$ python -q
>>> import numpy as np
>>> from numpy import linalg as LA
>>> np.set_printoptions(suppress=True, linewidth=200)
>>> K = np.load("w.npy")
>>> K
array([[ 3.1,  7.1, -0.4,  0.1, -2. ,  6.7, -3.3],
       [-4.9,  1.5, -1.9, -2.8, -0.8, -2.2,  3.9],
       [-3.6,  0.3,  2.4,  4. , -1.2, -3.1,  1.4],
       [ 1.2, -2.2, -2.7, -3.7,  4.4, -0.3, -1.8],
       [-1.6,  2.9, -2.8,  5.5, -8. , -6.8,  6.5],
       [ 0.1, -0.1,  3.9, -4.7,  3.4,  8.1, -0.5],
       [-1.1, -1. , -1.3, -3. , -4.9, -1.4,  3.4],
       [-1.3,  0. , -0.9,  5.8, -1.7, -3.3,  2.2],
       [-1.1, -1.3, -3.2, -4.7,  2.9, -0.6,  6.7],
       [-0.1,  5. , -0.4,  9.9, -2.1, -0.2,  2.1],
       [-1.7,  2.5, -0.4, -0.4,  1.2, -0.9,  6.3],
       [-0.2,  1.8, -1.6,  7.2, -8.1,  1. , -2.3],
       [-0.5, -1.1, -2.2, -8.3, -4.6,  1.3, -5.1],
       [ 2.6, -6.3, -2.1, -0.4,  0.9, -4.3,  3.9],
       [ 3.2,  1.5, -5. ,  3.3, -1.9,  6.2,  0.3],
       [ 2.9,  2.4,  1.4,  2.1,  3.4, -2.3, -6.4],
       [-1. , -2.7, -0.1,  5.3, -4.5,  0.8, -1.2],
       [ 2.3,  9.5, -4.9, -5.8, -1.5, -2.9,  2.9],
       [-3.2, -2.7, -1.4,  2.1, -1.3,  3.6, -1.6],
       [-0.9, -1.7,  2. , -1.2, -2.2,  3.8,  6.8],
       [ 2.8, -0.7,  3.6,  1.2,  5.6, -3.9,  2.2],
       [ 4.9, -3.3, -3.4,  8.1,  3.3,  2.1, -1.9],
       [-1.9,  1.2,  1.1,  0.2,  8.9,  0.7, -0.9],
       [ 4.5,  2.5,  1.5,  2.8, -5.6,  1.8,  5.4],
       [-4.1, -7.7,  2.7, -7.3, -5.2,  4.5, -4.5],
       [ 1.7,  1. ,  0.1,  0.3,  5.8, -1. ,  4.1],
       [-4.4, -4.3, -3.9,  2.6,  1.9, -2.4,  2.3],
       [ 1.5, -0.4,  0.5, -2.5,  1.5,  1.3, -4.7],
       [ 0.7,  1.7, -5.1,  1.9,  0.5, -6.1, -0.1],
       [ 6.2,  2.6,  0.7, -9.4,  3.7,  3.3,  9.4]])
>>> q, vecs = LA.qr(K[:, :4])[0], LA.qr(K[:, 4:])[0]
>>> s = LA.svd(q.T @ vecs, compute_uv=False)
>>> s.round(1)
array([0.5, 0.2, 0.1])
>>> D = LA.norm(K[:, None] - K[None], axis=-1)
>>> print(D.mean(axis=1).argmax())
29
>>> LA.matrix_rank(D ** 2)
np.int64(9)
>>> D[9].round(6).argsort(kind="stable")[:4]
array([ 9,  7, 11,  2])
>>> np.unravel_index(D.round(6).argmax(), D.shape)
(np.int64(11), np.int64(29))
>>> D.shape
(30, 30)
>>> print((D + 1e9 * np.eye(30)).round(6).argmin(axis=1))
[14 10  7 27  7 27  1  2 10  7  1 16 27 26  0 27 18  1 16 10 25 14 25 19 12 20  7  3  7  8]
>>> print(np.flatnonzero(D[9] < D.mean() / 2))
[9]
>>> M = np.load("arr.npy")
>>> M
array([[3, 1, 3, 3, 3, 2, 0, 2],
       [1, 1, 2, 0, 1, 3, 3, 1],
       [1, 1, 2, 0, 1, 3, 3, 1]])
>>> LA.matrix_rank(M, rtol=0.1)
np.int64(2)
>>> np.argsort(-LA.norm(M, axis=0).round(6), kind="stable")[:3]
array([5, 6, 2])
>>> [round(float(x), 1) for x in LA.svd(M, compute_uv=False)[:3]]
[8.9, 4.3, 0.0]
>>> left, s, VT = LA.svd(M)
>>> print(s.round(1) + 0)
[8.9 4.3 0. ]
>>> other = left[:, :2] @ np.diag(s[:2]) @ VT[:2]
>>> print(round(float(LA.norm(M - other) / LA.norm(M)), 1))
0.0
>>> other.round(1) + 0
array([[3., 1., 3., 3., 3., 2., 0., 2.],
       [1., 1., 2., 0., 1., 3., 3., 1.],
       [1., 1., 2., 0., 1., 3., 3., 1.]])
